$ python -q
>>> import numpy as np
>>> from numpy import linalg as LA
>>> np.set_printoptions(suppress=True, linewidth=120)
>>> def tidy(a):
...     return np.round(a, 1) + 0
... 
>>> data = np.array([[0, 1, 2, 1, 0, 2, 0, 2],
...     [0, 1, 1, 1, 2, 2, 0, 1],
...     [2, 2, 2, 0, 2, 1, 0, 0],
...     [0, 3, 4, 3, 4, 6, 0, 4]])
>>> B = data / np.sqrt((data ** 2).mean(axis=1, keepdims=True))
>>> tidy(LA.norm(B, axis=1))
array([2.8, 2.8, 2.8, 2.8])
>>> tidy(B[1])
array([0. , 0.8, 0.8, 0.8, 1.6, 1.6, 0. , 0.8])
>>> LA.matrix_rank(B) == LA.matrix_rank(data)
np.True_
>>> tidy(data - data.mean(axis=1, keepdims=True))
array([[-1. ,  0. ,  1. ,  0. , -1. ,  1. , -1. ,  1. ],
       [-1. ,  0. ,  0. ,  0. ,  1. ,  1. , -1. ,  0. ],
       [ 0.9,  0.9,  0.9, -1.1,  0.9, -0.1, -1.1, -1.1],
       [-3. ,  0. ,  1. ,  0. ,  1. ,  3. , -3. ,  1. ]])
>>> rank = LA.matrix_rank(data)
>>> rank
np.int64(3)
>>> null = LA.svd(data)[2][rank:].T
>>> LA.matrix_rank(data.T @ data), LA.matrix_rank(data @ data.T)
(np.int64(3), np.int64(3))
>>> tidy(null @ null.T)
array([[ 0.5, -0.3, -0.3,  0.2, -0.1,  0.1,  0. ,  0.2],
       [-0.3,  0.8, -0.3,  0. , -0.1, -0.1,  0. ,  0. ],
       [-0.3, -0.3,  0.5,  0. ,  0.1, -0.1,  0. , -0.2],
       [ 0.2,  0. ,  0. ,  0.8, -0.1, -0.2,  0. , -0.2],
       [-0.1, -0.1,  0.1, -0.1,  0.2, -0.2,  0. ,  0.2],
       [ 0.1, -0.1, -0.1, -0.2, -0.2,  0.6,  0. , -0.3],
       [ 0. ,  0. ,  0. ,  0. ,  0. ,  0. ,  1. ,  0. ],
       [ 0.2,  0. , -0.2, -0.2,  0.2, -0.3,  0. ,  0.6]])
>>> [int(LA.matrix_rank(np.delete(data, i, axis=0))) for i in range(4)]
[3, 3, 2, 3]
>>> np.allclose(data @ null, 0)
True
